$ ipython --no-banner

In [1]: import numpy as np

In [2]: from numpy import linalg as LA

In [3]: np.set_printoptions(precision=3, suppress=True, linewidth=200)

In [4]: def rd(a):
   ...:     return np.round(a, 3) + 0
   ...: 

In [5]: M = np.array([[-1, -2, -2],
   ...:     [2, -2, 1],
   ...:     [3, 1, 1],
   ...:     [0, 0, 0],
   ...:     [-1, -2, -2],
   ...:     [-1, -3, 0],
   ...:     [0, 0, 0],
   ...:     [-1, -2, -2],
   ...:     [0, 0, 0],
   ...:     [3, 1, 1],
   ...:     [-1, -3, 0],
   ...:     [-1, -2, -2],
   ...:     [-2, -5, -2],
   ...:     [-1, -3, 0],
   ...:     [0, 0, 0],
   ...:     [0, 0, 0],
   ...:     [0, 0, 0],
   ...:     [-2, -5, -2],
   ...:     [3, 1, 1],
   ...:     [-1, -2, -2]])

In [6]: M
Out[6]: 
array([[-1, -2, -2],
       [ 2, -2,  1],
       [ 3,  1,  1],
       [ 0,  0,  0],
       [-1, -2, -2],
       [-1, -3,  0],
       [ 0,  0,  0],
       [-1, -2, -2],
       [ 0,  0,  0],
       [ 3,  1,  1],
       [-1, -3,  0],
       [-1, -2, -2],
       [-2, -5, -2],
       [-1, -3,  0],
       [ 0,  0,  0],
       [ 0,  0,  0],
       [ 0,  0,  0],
       [-2, -5, -2],
       [ 3,  1,  1],
       [-1, -2, -2]])

In [7]: # row 4 repeats row 0

In [8]: other = np.c_[M[:, :2] @ np.array([[3, 0], [-1, 3]]), np.array([0, 0, -5, 3, 0, -3, 0, -3, 0, 4, 2, 2, -2, -1, 2, -3, -2, -1, 1, 5])]

In [9]: other
Out[9]: 
array([[ -1,  -6,   0],
       [  8,  -6,   0],
       [  8,   3,  -5],
       [  0,   0,   3],
       [ -1,  -6,   0],
       [  0,  -9,  -3],
       [  0,   0,   0],
       [ -1,  -6,  -3],
       [  0,   0,   0],
       [  8,   3,   4],
       [  0,  -9,   2],
       [ -1,  -6,   2],
       [ -1, -15,  -2],
       [  0,  -9,  -1],
       [  0,   0,   2],
       [  0,   0,  -3],
       [  0,   0,  -2],
       [ -1, -15,  -1],
       [  8,   3,   1],
       [ -1,  -6,   5]])

In [10]: LA.matrix_rank(other)
Out[10]: np.int64(3)

In [11]: rd(LA.norm(other - M @ LA.lstsq(M, other)[0], axis=0))
Out[11]: array([ 0.  ,  0.  , 10.93])
